% ipython --no-banner

In [1]: import numpy as np

In [2]: from numpy import linalg as LA

In [3]: np.set_printoptions(precision=2, suppress=True, linewidth=140, sign=" ")

In [4]: rnd = lambda a: np.round(a, 2) + 0

In [5]: B = np.array([[0.8], [3.4], [-1.2], [0.0], [-1.0], [0.1], [0.4]])

In [6]: cent = np.array([[-0.2, 1.0, -0.4, -0.6]])

In [7]: data = B @ cent

In [8]: rnd(data)
Out[8]: 
array([[-0.16,  0.8 , -0.32, -0.48],
       [-0.68,  3.4 , -1.36, -2.04],
       [ 0.24, -1.2 ,  0.48,  0.72],
       [ 0.  ,  0.  ,  0.  ,  0.  ],
       [ 0.2 , -1.  ,  0.4 ,  0.6 ],
       [-0.02,  0.1 , -0.04, -0.06],
       [-0.08,  0.4 , -0.16, -0.24]])

In [9]: x0 = np.array([-3, -1, -5, 1])

In [10]: h1 = np.maximum(data @ x0, 0)

In [11]: rnd(data * (h1 > 1e-9)[:, None])
Out[11]: 
array([[-0.16,  0.8 , -0.32, -0.48],
       [-0.68,  3.4 , -1.36, -2.04],
       [ 0.  ,  0.  ,  0.  ,  0.  ],
       [ 0.  ,  0.  ,  0.  ,  0.  ],
       [ 0.  ,  0.  ,  0.  ,  0.  ],
       [-0.02,  0.1 , -0.04, -0.06],
       [-0.08,  0.4 , -0.16, -0.24]])

In [12]: rnd(np.maximum(data @ x0, 0) - np.maximum(-data @ x0, 0))
Out[12]: array([ 0.8,  3.4, -1.2,  0. , -1. ,  0.1,  0.4])

In [13]: rnd(h1)
Out[13]: array([ 0.8,  3.4,  0. ,  0. ,  0. ,  0.1,  0.4])

In [14]: rnd(np.maximum(data @ (3 * x0), 0))
Out[14]: array([  2.4,  10.2,   0. ,   0. ,   0. ,   0.3,   1.2])

In [15]: rnd(data.T @ h1)
Out[15]: array([-2.47, 12.37, -4.95, -7.42])

In [16]: B = np.array([[-1, 0, 1], [3, 1, 3], [-2, -3, 2], [-2, 1, -3]])

In [17]: rnd(np.einsum("ij,ij->i", data, data))
Out[17]: array([  1.  ,  18.03,   2.25,   0.  ,   1.56,   0.02,   0.25])

In [18]: np.vstack([data, B.T]).shape
Out[18]: (10, 4)

In [19]: LA.matrix_rank(np.vstack([data, B.T]))
Out[19]: np.int64(4)

In [20]: gram = data.T @ data

In [21]: LA.matrix_rank(gram)
Out[21]: np.int64(1)

In [22]: rnd(np.trace(gram)), rnd((data ** 2).sum())
Out[22]: (np.float64(23.1), np.float64(23.1))

In [23]: print(rnd(np.diag(gram)))
[  0.59  14.81   2.37   5.33]

In [24]: U, sig, Vt = LA.svd(data)

In [25]: V = Vt[:(sig > 1e-8).sum()]

In [26]: rng = np.random.default_rng(72)

In [27]: x0 = data[5] + 2 * data[6] + rng.integers(2) * np.eye(4)[0]

In [28]: rnd(x0)
Out[28]: array([ 0.82,  0.9 , -0.36, -0.54])

In [29]: rnd(LA.norm(x0 - V.T @ V @ x0))
Out[29]: np.float64(0.99)

In [30]: feats = np.load("w.npy")

In [31]: feats
Out[31]: 
array([[ 2,  3,  3,  1,  2,  3,  0,  0,  1],
       [ 2,  3,  3,  1,  2,  3,  0,  0,  1],
       [ 2,  3,  3,  1,  2,  3,  0,  0,  1],
       [ 4,  6,  6,  2,  4,  6,  0,  0,  2],
       [ 0,  0,  0,  0,  0,  0,  0,  0,  0],
       [ 4,  6,  6,  2,  4,  6,  0,  0,  2],
       [ 0,  0,  0,  0,  0,  0,  0,  0,  0],
       [ 4,  6,  6,  2,  4,  6,  0,  0,  2],
       [ 4,  6,  6,  2,  4,  6,  0,  0,  2],
       [ 0,  0,  0,  0,  0,  0,  0,  0,  0]])

In [32]: # rows 0 and 1 are equal

In [33]: U, sig, Vt = LA.svd(feats)

In [34]: np.argmax(sig[:-1] / (sig[1:] + 1e-6)) + 1
Out[34]: np.int64(1)

In [35]: B = U[:, :1] @ np.diag(sig[:1]) @ Vt[:1]

In [36]: rnd(LA.norm(feats - B) / LA.norm(feats))
Out[36]: np.float64(0.0)

In [37]: print(rnd(np.abs(feats - B).max()))
0.0

In [38]: rnd(B)
Out[38]: 
array([[ 2.,  3.,  3.,  1.,  2.,  3.,  0.,  0.,  1.],
       [ 2.,  3.,  3.,  1.,  2.,  3.,  0.,  0.,  1.],
       [ 2.,  3.,  3.,  1.,  2.,  3.,  0.,  0.,  1.],
       [ 4.,  6.,  6.,  2.,  4.,  6.,  0.,  0.,  2.],
       [ 0.,  0.,  0.,  0.,  0.,  0.,  0.,  0.,  0.],
       [ 4.,  6.,  6.,  2.,  4.,  6.,  0.,  0.,  2.],
       [ 0.,  0.,  0.,  0.,  0.,  0.,  0.,  0.,  0.],
       [ 4.,  6.,  6.,  2.,  4.,  6.,  0.,  0.,  2.],
       [ 4.,  6.,  6.,  2.,  4.,  6.,  0.,  0.,  2.],
       [ 0.,  0.,  0.,  0.,  0.,  0.,  0.,  0.,  0.]])

In [39]: LA.matrix_rank(B)
Out[39]: np.int64(1)

In [40]: np.abs(np.diag(LA.qr(feats)[1])) > 1e-9
Out[40]: array([ True, False, False, False, False, False, False, False, False])

In [41]: rnd(feats @ LA.pinv(feats) @ feats)
Out[41]: 
array([[ 2.,  3.,  3.,  1.,  2.,  3.,  0.,  0.,  1.],
       [ 2.,  3.,  3.,  1.,  2.,  3.,  0.,  0.,  1.],
       [ 2.,  3.,  3.,  1.,  2.,  3.,  0.,  0.,  1.],
       [ 4.,  6.,  6.,  2.,  4.,  6.,  0.,  0.,  2.],
       [ 0.,  0.,  0.,  0.,  0.,  0.,  0.,  0.,  0.],
       [ 4.,  6.,  6.,  2.,  4.,  6.,  0.,  0.,  2.],
       [ 0.,  0.,  0.,  0.,  0.,  0.,  0.,  0.,  0.],
       [ 4.,  6.,  6.,  2.,  4.,  6.,  0.,  0.,  2.],
       [ 4.,  6.,  6.,  2.,  4.,  6.,  0.,  0.,  2.],
       [ 0.,  0.,  0.,  0.,  0.,  0.,  0.,  0.,  0.]])

In [42]: print(np.allclose(feats[:-1].T @ LA.lstsq(feats[:-1].T, feats[-1])[0], feats[-1]))
True

In [43]: rnd(np.trace(LA.pinv(feats) @ feats))
Out[43]: np.float64(1.0)

In [44]: feats.shape
Out[44]: (10, 9)

In [45]: rnd(LA.norm(feats))
Out[45]: np.float64(26.51)

In [46]: feats.sum(axis=0)
Out[46]: array([ 22,  33,  33,  11,  22,  33,   0,   0,  11])

In [47]: print(feats.mean(axis=0))
[ 2.2  3.3  3.3  1.1  2.2  3.3  0.   0.   1.1]

In [48]: np.unravel_index(np.abs(feats).argmax(), feats.shape)
Out[48]: (np.int64(3), np.int64(1))

In [49]: feats[:, 9]
---------------------------------------------------------------------------
IndexError                                Traceback (most recent call last)
Cell In[49], line 1
----> 1 feats[:, 9]

IndexError: index 9 is out of bounds for axis 1 with size 9

In [50]: np.zeros(10, 9)
---------------------------------------------------------------------------
TypeError                                 Traceback (most recent call last)
Cell In[50], line 1
----> 1 np.zeros(10, 9)

TypeError: Cannot interpret '9' as a data type

In [51]: theta = np.radians(60)

In [52]: r_ = np.eye(9)

In [53]: r_[5, 5] = r_[1, 1] = np.cos(theta)

In [54]: r_[5, 1], r_[1, 5] = -np.sin(theta), np.sin(theta)

In [55]: print(rnd(r_))
[[ 1.    0.    0.    0.    0.    0.    0.    0.    0.  ]
 [ 0.    0.5   0.    0.    0.    0.87  0.    0.    0.  ]
 [ 0.    0.    1.    0.    0.    0.    0.    0.    0.  ]
 [ 0.    0.    0.    1.    0.    0.    0.    0.    0.  ]
 [ 0.    0.    0.    0.    1.    0.    0.    0.    0.  ]
 [ 0.   -0.87  0.    0.    0.    0.5   0.    0.    0.  ]
 [ 0.    0.    0.    0.    0.    0.    1.    0.    0.  ]
 [ 0.    0.    0.    0.    0.    0.    0.    1.    0.  ]
 [ 0.    0.    0.    0.    0.    0.    0.    0.    1.  ]]

In [56]: B = feats @ r_.T

In [57]: rnd(B)
Out[57]: 
array([[ 2. ,  4.1,  3. ,  1. ,  2. , -1.1,  0. ,  0. ,  1. ],
       [ 2. ,  4.1,  3. ,  1. ,  2. , -1.1,  0. ,  0. ,  1. ],
       [ 2. ,  4.1,  3. ,  1. ,  2. , -1.1,  0. ,  0. ,  1. ],
       [ 4. ,  8.2,  6. ,  2. ,  4. , -2.2,  0. ,  0. ,  2. ],
       [ 0. ,  0. ,  0. ,  0. ,  0. ,  0. ,  0. ,  0. ,  0. ],
       [ 4. ,  8.2,  6. ,  2. ,  4. , -2.2,  0. ,  0. ,  2. ],
       [ 0. ,  0. ,  0. ,  0. ,  0. ,  0. ,  0. ,  0. ,  0. ],
       [ 4. ,  8.2,  6. ,  2. ,  4. , -2.2,  0. ,  0. ,  2. ],
       [ 4. ,  8.2,  6. ,  2. ,  4. , -2.2,  0. ,  0. ,  2. ],
       [ 0. ,  0. ,  0. ,  0. ,  0. ,  0. ,  0. ,  0. ,  0. ]])

In [58]: np.allclose(feats @ feats.T, B @ B.T)
Out[58]: True

In [59]: rnd(np.abs(B - feats).max(axis=0))
Out[59]: array([ 0. ,  2.2,  0. ,  0. ,  0. ,  8.2,  0. ,  0. ,  0. ])

In [60]: LA.matrix_rank(B, rtol=0.1)
Out[60]: np.int64(1)

In [61]: np.argsort(-LA.norm(B, axis=0).round(6), kind="stable")[:3]
Out[61]: array([ 1,  2,  0])

In [62]: W0 = np.load("mat.npy")

In [63]: W0
Out[63]: 
array([[  2,   2,   1,   3],
       [  5,   4,   3,   1],
       [  0,   0,   0,   5],
       [  0,   0,   0,   5],
       [ 11,   8,   7,   0],
       [  8,   6,   5,   0],
       [  2,   2,   1,   3],
       [  0,   0,   0,   9],
       [  2,   2,   1,   3],
       [  2,   2,   1,   3],
       [  0,   0,   0,   9],
       [  5,   4,   3,   1],
       [ 11,   8,   7,   0],
       [  0,   0,   0,   5],
       [ 11,   8,   7,   0],
       [  8,   6,   5,   0],
       [  8,   6,   5,   0],
       [  8,   6,   5,   0],
       [  0,   0,   0,   9],
       [  2,   2,   1,   3],
       [  5,   4,   3,   1],
       [  0,   0,   0,   5],
       [  0,   0,   0,   5],
       [  2,   2,   1,   3],
       [  2,   2,   1,   3],
       [  5,   4,   3,   1],
       [  8,   6,   5,   0],
       [  0,   0,   0,   9],
       [  0,   0,   0,   7],
       [  0,   0,   0,   5],
       [  0,   0,   0,   9],
       [  5,   4,   3,   1],
       [  0,   0,   0,   7],
       [  0,   0,   0,   7],
       [  8,   6,   5,   0]])

In [64]: W = np.array([[-1, -2], [-2, -5], [2, 3], [-1, 1]])

In [65]: c = np.array([-3, -1])

In [66]: act = np.maximum(W0 @ W + c, 0)

In [67]: (act > 0).mean(axis=0)
Out[67]: array([ 0. ,  0.4])

In [68]: LA.matrix_rank(act)
Out[68]: np.int64(1)

In [69]: cent = np.array([[-3, 3], [-2, 3]])

In [70]: print(W @ cent)
[[  7  -9]
 [ 16 -21]
 [-12  15]
 [  1   0]]
